>>> import numpy as np
>>> from numpy import linalg as LA
>>> np.set_printoptions(precision=2, suppress=True, linewidth=140, sign=" ")
>>> M = np.load("block6.npy")
>>> M
array([[ 26,   3,   2,   3,   0],
       [  1,  21,   3,   0,   0],
       [  3,   2,   5,   1,   0],
       [  1,   1,   0,  25,   3],
       [  3,   0,   1,   3,  38]])
>>> P = np.triu(np.array([[3, 0, 5, 5, 5],
...     [1, 5, 2, 0, 1],
...     [2, 5, 1, 3, 3],
...     [1, 0, 1, 3, 4],
...     [4, 4, 4, 3, 4]]), 1) + np.eye(5)
>>> A2 = P @ M @ LA.inv(P)
>>> A2
array([[   61.,    18.,  -309.,   770., -2271.],
       [   10.,    25.,   -86.,   213.,  -631.],
       [   15.,     5.,   -77.,   241.,  -690.],
       [   13.,     1.,   -63.,   161.,  -366.],
       [    3.,     0.,   -14.,    30.,   -55.]])
>>> LA.matrix_rank(A2)
np.int64(5)
>>> np.trace(A2), np.trace(M)
(np.float64(115.0), np.int64(115))
>>> P @ M - M @ P
array([[  35.,   15., -106.,    9.,   54.],
       [   9.,    4.,  -36.,   -9.,    3.],
       [  12.,    3.,  -16.,   54.,   87.],
       [  12.,    0.,   -3.,    7.,   46.],
       [   0.,    0.,  -15.,  -18.,  -30.]])
>>> np.trace(M)
np.int64(115)
>>> Q = M.astype(float).copy()
>>> for j in range(5):
...     Q[:, j] -= Q[:, :j] @ (Q[:, :j].T @ Q[:, j])
...     Q[:, j] /= LA.norm(Q[:, j])
... 
>>> np.round(Q.T @ Q, 2) + 0
array([[ 1.,  0.,  0.,  0.,  0.],
       [ 0.,  1.,  0.,  0.,  0.],
       [ 0.,  0.,  1.,  0.,  0.],
       [ 0.,  0.,  0.,  1.,  0.],
       [ 0.,  0.,  0.,  0.,  1.]])
>>> rng = np.random.default_rng(57)
>>> lab = rng.permutation(5)
>>> A2 = M[:, lab] * rng.choice([-1, 1], 5)
>>> A2
array([[ -3,   2, -26,   0,  -3],
       [-21,   3,  -1,   0,   0],
       [ -2,   5,  -3,   0,  -1],
       [ -1,   0,  -1,  -3, -25],
       [  0,   1,  -3, -38,  -3]])
>>> Uu, _, vt = LA.svd(M.T @ A2)
>>> np.round(Uu @ vt, 2) + 0
array([[ 0.,  0., -1.,  0.,  0.],
       [-1.,  0.,  0.,  0.,  0.],
       [ 0.,  1.,  0.,  0.,  0.],
       [ 0.,  0.,  0.,  0., -1.],
       [ 0.,  0.,  0., -1.,  0.]])
>>> np.round(LA.lstsq(M, A2)[0], 2) + 0
array([[ 0.,  0., -1.,  0.,  0.],
       [-1.,  0.,  0.,  0.,  0.],
       [ 0.,  1.,  0.,  0.,  0.],
       [ 0.,  0.,  0.,  0., -1.],
       [ 0.,  0.,  0., -1.,  0.]])
>>> lab
array([ 1,  2,  0,  4,  3])
>>> F = np.load("test9.npy")
>>> F
array([[ 3.46, -3.65,  5.14, -4.13,  5.58],
       [-5.24, -0.19, -0.64, -8.04, -2.73],
       [ 5.94, -0.81,  2.  ,  6.57,  4.11],
       [ 3.89,  1.36, -1.05,  9.02,  0.8 ],
       [ 2.13, -3.62,  4.88, -5.96,  4.8 ],
       [ 3.09,  1.87, -1.82,  9.14, -0.15],
       [ 6.05, -2.46,  4.08,  2.59,  5.82],
       [ 0.59,  3.01, -3.66,  8.37, -2.68],
       [ 4.65,  0.77, -0.19,  8.63,  1.81],
       [ 5.94, -0.8 ,  1.98,  6.59,  4.09],
       [ 4.2 , -3.57,  5.16, -2.85,  5.9 ],
       [-0.38,  3.3 , -4.18,  7.7 , -3.51],
       [ 1.47, -3.53,  4.66, -6.69,  4.35],
       [ 4.66,  0.76, -0.17,  8.62,  1.83],
       [ 5.42, -3.13,  4.81,  0.01,  6.14],
       [-3.35,  3.66, -5.13,  4.31, -5.52],
       [ 6.12, -1.26,  2.6 ,  5.69,  4.66],
       [ 3.79,  1.43, -1.16,  9.05,  0.68],
       [-6.18,  1.5 , -2.91, -5.17, -4.93],
       [ 1.13, -3.47,  4.52, -7.03,  4.1 ],
       [ 1.98, -3.6 ,  4.83, -6.13,  4.7 ],
       [-5.77,  0.49, -1.58, -7.1 , -3.7 ],
       [ 1.64, -3.55,  4.72, -6.52,  4.47],
       [ 3.56, -3.65,  5.15, -3.97,  5.63],
       [ 4.82,  0.61,  0.04,  8.49,  2.07],
       [ 2.36, -3.64,  4.94, -5.68,  4.95],
       [-2.54,  3.65, -4.99,  5.45, -5.06],
       [-6.14,  2.23, -3.81, -3.3 , -5.64],
       [-5.  , -0.44, -0.29, -8.32, -2.34],
       [ 0.6 , -3.35,  4.29, -7.51,  3.68],
       [ 4.45,  0.94, -0.43,  8.76,  1.54],
       [-4.61,  3.48, -5.11,  2.04, -6.03],
       [-0.57,  3.34, -4.28,  7.54, -3.66],
       [ 6.12, -1.25,  2.59,  5.71,  4.66],
       [ 4.42,  0.96, -0.46,  8.78,  1.5 ],
       [-0.43,  3.31, -4.21,  7.65, -3.55],
       [ 5.63, -2.98,  4.66,  0.68,  6.1 ],
       [-2.84,  3.66, -5.05,  5.05, -5.24],
       [-5.23,  3.24, -4.92,  0.54, -6.14],
       [ 5.64, -0.31,  1.33,  7.38,  3.44],
       [ 2.92, -3.66,  5.07, -4.94,  5.29]])
>>> Uu, sv, vt = LA.svd(F)
>>> vecs = vt[:(sv > 1e-8).sum()]
>>> x0 = F[34] + 2 * F[8] + rng.integers(2) * np.eye(5)[1]
>>> x0
array([13.71,  2.49, -0.83, 26.04,  5.12])
>>> vecs.T @ vecs
array([[ 0.39, -0.11,  0.2 ,  0.28,  0.33],
       [-0.11,  0.13, -0.19,  0.17, -0.2 ],
       [ 0.2 , -0.19,  0.27, -0.17,  0.3 ],
       [ 0.28,  0.17, -0.17,  0.84, -0.02],
       [ 0.33, -0.2 ,  0.3 , -0.02,  0.38]])
>>> np.diag(vecs.T @ vecs)
array([ 0.39,  0.13,  0.27,  0.84,  0.38])
>>> C2 = np.cov(F, rowvar=False)
>>> np.median(F, axis=0)
array([ 2.36, -0.19, -0.17,  2.59,  1.83])
>>> np.round(LA.eigvalsh(C2)[::-1], 2) + 0
array([ 55.43,  41.32,   0.  ,   0.  ,   0.  ])
>>> np.argsort(-F.std(axis=0).round(6), kind="stable")
array([ 3,  4,  0,  2,  1])
>>> A2 = F / LA.norm(F, axis=1, keepdims=True)
>>> C2 = A2 @ A2.T
>>> round(np.degrees(np.arccos(np.clip(C2[5, 38], -1, 1))), 2)
np.float64(87.26)
>>> (C2 - 2 * np.eye(41)).round(6).argmax(axis=1)
array([ 23,  28,   9,  17,  20,  17,  36,  11,  13,   2,  23,  35,  22,   8,  36,  37,  33,   3,  27,  12,   4,   1,  12,   0,  13,   4,
        37,  18,   1,  19,  34,  38,  35,  16,  30,  11,  14,  26,  31,   9,  25])
>>> LA.norm(A2, axis=1)
array([ 1.,  1.,  1.,  1.,  1.,  1.,  1.,  1.,  1.,  1.,  1.,  1.,  1.,  1.,  1.,  1.,  1.,  1.,  1.,  1.,  1.,  1.,  1.,  1.,  1.,  1.,
        1.,  1.,  1.,  1.,  1.,  1.,  1.,  1.,  1.,  1.,  1.,  1.,  1.,  1.,  1.])
>>> arr = np.load("arr.npy")
>>> arr
array([[-12.17,  -4.34,  -1.06,   5.1 ,  -6.04,   6.93, -12.79],
       [-11.82,  -4.68,  -2.78,  -1.26,  -2.89,   8.1 ,   2.64],
       [  4.01,  -5.77,   2.08,  -3.11,  -0.67,  -2.73,  -2.19],
       [  2.65,   8.39,  -1.72,   0.2 ,   5.21,  -0.96,   7.07],
       [-10.53,   2.92,  -1.9 ,   3.87,  -4.97,   8.36,  -1.6 ],
       [ -7.24,  -8.46,  -0.24,  -4.87,  -2.9 ,   4.24,   3.82],
       [ -6.73,  -2.76,  -0.39,   2.54,  -4.12,   5.51,  -1.28],
       [-15.2 , -18.67,   0.42,   5.8 ,  -8.48,   9.48, -17.99],
       [  7.91,  -2.34,   3.77,   0.65,  -1.7 ,  -2.72,  -3.22],
       [-10.83,  -0.53,  -2.25,   6.43,  -2.77,   4.61, -12.65],
       [  1.51,  -2.53,   0.62,  -0.71,  -1.26,  -0.55,  -2.1 ],
       [ 18.2 ,  19.94,   0.59,  -0.42,   6.12,  -8.34,  12.47],
       [  2.49,  10.07,  -1.73,   4.49,   3.22,  -2.11,  -1.01],
       [  2.97,   0.19,   1.  ,  -2.58,   1.36,  -1.62,   2.67],
       [ 14.57,   8.35,   1.73,  -2.8 ,   5.03,  -6.8 ,  11.18],
       [ 12.12,  25.91,  -0.57,  -8.18,   2.84,  -4.2 ,  28.79],
       [ -9.97, -11.68,  -1.45,   7.53,  -0.55,   3.58, -18.32],
       [ 28.  ,  20.92,   2.57,  -3.76,   9.56, -15.93,  17.55],
       [ 17.72,   9.44,   2.84,  -2.61,   3.62, -10.11,   7.94],
       [ -0.53,  -4.22,   0.89,  -0.31,  -0.89,   1.44,  -0.42],
       [ 20.31,  -2.79,   5.41,   2.42,   4.64, -11.64,  -4.98],
       [  9.59,   0.56,   2.25,  -2.94,   2.58,  -3.99,   5.99],
       [ 16.86,   7.19,   0.91,   3.03,   8.88, -11.28,   2.27],
       [  5.17,  19.97,  -2.66,  -2.38,   5.9 ,  -0.52,  19.82],
       [  3.56,   7.46,  -0.86,  -1.63,   1.25,  -0.73,  11.42],
       [ -7.89,  -4.  ,  -0.28,   4.63,  -3.35,   4.87,  -8.39],
       [ -1.46, -11.75,   2.59,  -1.58,  -2.5 ,   1.31,  -6.37],
       [ 13.33,  -1.12,   4.4 ,   6.68,   3.51,  -8.66, -15.67],
       [ 21.52,   4.64,   3.37,  -3.01,   6.87, -13.13,   2.85],
       [ -6.11, -11.24,   2.83,   5.92,  -5.05,   3.78, -19.45],
       [  1.39,  -0.74,   1.41,  -2.82,  -1.7 ,   1.04,   6.24],
       [-29.61, -15.12,  -2.55,  -1.11, -12.55,  18.37,  -8.77],
       [ 20.7 ,  13.73,   2.03,  -2.52,   7.15, -12.75,   9.73],
       [ -4.31,  -8.96,   1.01,   1.19,  -4.99,   3.78,  -3.32],
       [  7.  , -16.61,   2.95,   2.38,   1.61,  -7.51, -16.05],
       [-10.09,  -3.16,  -0.48,   0.14,  -6.5 ,   8.24,  -0.18],
       [-24.81,  -2.79,  -3.92,  -0.28,  -7.73,  15.55,  -3.52],
       [ 20.77,  16.62,   0.7 ,  -4.11,   7.92, -11.75,  19.26],
       [ -5.43,  -7.91,   1.74,   5.65,  -2.74,   0.95, -22.25],
       [ -1.22,  -0.85,  -0.33,   7.21,  -1.65,  -0.34,  -9.33],
       [ 13.03,  -4.17,   2.22,   2.25,   4.05,  -8.91,  -5.06],
       [ -8.33,   0.77,  -3.38,   0.33,  -0.22,   5.31,   3.65],
       [-17.42,  -4.81,  -5.34,   3.14,  -1.14,   7.62,  -4.94],
       [ 31.41,  10.74,   4.21,  -5.85,  10.64, -17.97,  18.72]])
>>> D = LA.norm(F[:, None] - F[None], axis=-1)
>>> np.unravel_index(D.round(6).argmax(), D.shape)
(np.int64(29), np.int64(32))
>>> D[:5, :5]
array([[  0.  ,  14.34,  11.86,  16.11,   2.4 ],
       [ 14.34,   0.  ,  19.81,  19.73,  12.56],
       [ 11.86,  19.81,   0.  ,   5.93,  13.71],
       [ 16.11,  19.73,   5.93,   0.  ,  17.41],
       [  2.4 ,  12.56,  13.71,  17.41,   0.  ]])
>>> D.shape
(41, 41)
>>> np.flatnonzero(D[36] < D.mean() / 2)
array([  0,   6,  10,  14,  16,  23,  33,  36])
>>> (D + 1e9 * np.eye(41)).round(6).argmin(axis=1)
array([ 23,  28,   9,  17,  20,  17,  36,  11,  13,   2,  23,  35,  22,   8,  36,  37,  33,   3,  27,  12,   4,   1,  12,   0,  13,   4,
        37,  18,   1,  19,  34,  38,  35,  16,  30,  11,  14,  26,  31,   9,  25])
>>> D.mean(axis=1).argmax()
np.int64(21)
>>> D[36].round(6).argsort(kind="stable")[:4]
array([ 36,  14,   6,  10])
>>> LA.norm(F, axis=1)
array([ 10.,  10.,  10.,  10.,  10.,  10.,  10.,  10.,  10.,  10.,  10.,  10.,  10.,  10.,  10.,  10.,  10.,  10.,  10.,  10.,  10.,  10.,
        10.,  10.,  10.,  10.,  10.,  10.,  10.,  10.,  10.,  10.,  10.,  10.,  10.,  10.,  10.,  10.,  10.,  10.,  10.])
>>> feats = np.load("layer18.npy")
>>> feats
array([[ 4., -2.,  0.,  0.,  0.,  0.,  0.,  0.,  0.,  0.,  0.,  0.,  0.],
       [-2.,  4., -2.,  0.,  0.,  0.,  0.,  0.,  0.,  0.,  0.,  0.,  0.],
       [ 0., -2., -4., -2.,  0.,  0.,  0.,  0.,  0.,  0.,  0.,  0.,  0.],
       [ 0.,  0., -2., -3., -2.,  0.,  0.,  0.,  0.,  0.,  0.,  0.,  0.],
       [ 0.,  0.,  0., -2.,  5., -2.,  0.,  0.,  0.,  0.,  0.,  0.,  0.],
       [ 0.,  0.,  0.,  0., -2., -3., -2.,  0.,  0.,  0.,  0.,  0.,  0.],
       [ 0.,  0.,  0.,  0.,  0., -2.,  3., -2.,  0.,  0.,  0.,  0.,  0.],
       [ 0.,  0.,  0.,  0.,  0.,  0., -2.,  5., -2.,  0.,  0.,  0.,  0.],
       [ 0.,  0.,  0.,  0.,  0.,  0.,  0., -2.,  2., -2.,  0.,  0.,  0.],
       [ 0.,  0.,  0.,  0.,  0.,  0.,  0.,  0., -2., -2., -2.,  0.,  0.],
       [ 0.,  0.,  0.,  0.,  0.,  0.,  0.,  0.,  0., -2., -4., -2.,  0.],
       [ 0.,  0.,  0.,  0.,  0.,  0.,  0.,  0.,  0.,  0., -2., -1., -2.],
       [ 0.,  0.,  0.,  0.,  0.,  0.,  0.,  0.,  0.,  0.,  0., -2., -1.]])
>>> A2 = LA.inv(feats)
>>> np.round(LA.det(feats) * LA.det(A2), 2)
np.float64(1.0)
